In [1]: import numpy as np

In [2]: from numpy import linalg as LA

In [3]: np.set_printoptions(precision=3, suppress=True, linewidth=100)

In [4]: data = np.array([[0, 2, 2, -1], [-1, -1, -2, 2], [-2, -2, 0, 2], [-2, 1, 0, 1]])

In [5]: data
Out[5]: 
array([[ 0,  2,  2, -1],
       [-1, -1, -2,  2],
       [-2, -2,  0,  2],
       [-2,  1,  0,  1]])

In [6]: data.sum(axis=0)
Out[6]: array([-5,  0,  0,  4])

In [7]: data - data[0]
Out[7]: 
array([[ 0,  0,  0,  0],
       [-1, -3, -4,  3],
       [-2, -4, -2,  3],
       [-2, -1, -2,  2]])

In [8]: np.round(LA.norm(data), 3)
Out[8]: np.float64(6.083)

In [9]: np.zeros(4, 4)
Traceback (most recent call last):
  Cell In[9], line 1
    np.zeros(4, 4)
TypeError: Cannot interpret '4' as a data type


In [10]: np.count_nonzero(data)
Out[10]: np.int64(13)

In [11]: np.unravel_index(np.abs(data).argmax(), data.shape)
Out[11]: (np.int64(0), np.int64(1))

In [12]: LA.rank(data)
Traceback (most recent call last):
  Cell In[12], line 1
    LA.rank(data)
AttributeError: module 'numpy.linalg' has no attribute 'rank'


In [13]: E = np.loadtxt("w.csv", delimiter=",")

In [14]: E
Out[14]: 
array([[ 3.685,  1.565,  3.943],
       [ 1.189,  0.706, -1.986],
       [ 1.495,  0.801, -1.302],
       [ 2.586,  1.68 ,  3.306],
       [ 1.373,  1.02 , -0.548],
       [ 2.703,  1.134,  1.238],
       [ 1.47 ,  0.729, -1.612],
       [ 1.457,  0.445, -2.762],
       [ 3.7  ,  2.942,  9.469],
       [ 2.846,  0.458, -1.323],
       [ 2.784,  1.615,  3.246],
       [ 2.179,  0.641, -1.258]])

In [15]: C = E[[3, 7]].astype(float)

In [16]: for _ in range(5):
    ...:     idx = LA.norm(E[:, None] - C, axis=-1).argmin(axis=1)
    ...:     C = np.array([E[idx == j].mean(axis=0) for j in range(2)])
    ...: 

In [17]: idx
Out[17]: array([0, 1, 1, 0, 1, 1, 1, 1, 0, 1, 0, 1])

In [18]: C[1] - C[0]
Out[18]: array([-1.35 , -1.209, -6.185])

In [19]: C
Out[19]: 
array([[ 3.189,  1.951,  4.991],
       [ 1.839,  0.742, -1.194]])

In [20]: J = np.arange(9).reshape(3, 3) + 3

In [21]: J
Out[21]: 
array([[ 3,  4,  5],
       [ 6,  7,  8],
       [ 9, 10, 11]])

In [22]: # null space of dimension 1

In [23]: LA.matrix_power(J, 2)
Out[23]: 
array([[ 78,  90, 102],
       [132, 153, 174],
       [186, 216, 246]])

In [24]: round(LA.det(J), 3)
Out[24]: np.float64(-0.0)

In [25]: np.round(np.sort(np.abs(LA.eigvals(J))), 3) + 0
Out[25]: array([ 0.   ,  0.825, 21.825])

In [26]: (J + J.T) / 2
Out[26]: 
array([[ 3.,  5.,  7.],
       [ 5.,  7.,  9.],
       [ 7.,  9., 11.]])

In [27]: assert J == J.T
Traceback (most recent call last):
  Cell In[27], line 1
    assert J == J.T
ValueError: The truth value of an array with more than one element is ambiguous. Use a.any() or a.all()


In [28]: np.allclose(J @ J.T, J.T @ J)
Out[28]: False

In [29]: U, sig, Vt = LA.svd(J)

In [30]: evecs = Vt[:(sig > 1e-8).sum()]

In [31]: rng = np.random.default_rng(4911)

In [32]: x0 = J[2] + 4 * J[1] + rng.integers(2) * np.eye(3)[0]

In [33]: x0
Out[33]: array([34., 38., 43.])

In [34]: evecs.T @ evecs
Out[34]: 
array([[ 0.833,  0.333, -0.167],
       [ 0.333,  0.333,  0.333],
       [-0.167,  0.333,  0.833]])

In [35]: np.allclose(evecs.T @ evecs @ x0, x0)
Out[35]: False

In [36]: Y = J / np.sqrt((J ** 2).mean(axis=1, keepdims=True))

In [37]: LA.matrix_rank(Y) == LA.matrix_rank(J)
Out[37]: np.True_

In [38]: Y[0]
Out[38]: array([0.735, 0.98 , 1.225])

In [39]: LA.norm(Y, axis=1)
Out[39]: array([1.732, 1.732, 1.732])

In [40]: LA.matrix_rank(J - J.mean(axis=1, keepdims=True))
Out[40]: np.int64(1)

In [41]: J - J.mean(axis=1, keepdims=True)
Out[41]: 
array([[-1.,  0.,  1.],
       [-1.,  0.,  1.],
       [-1.,  0.,  1.]])
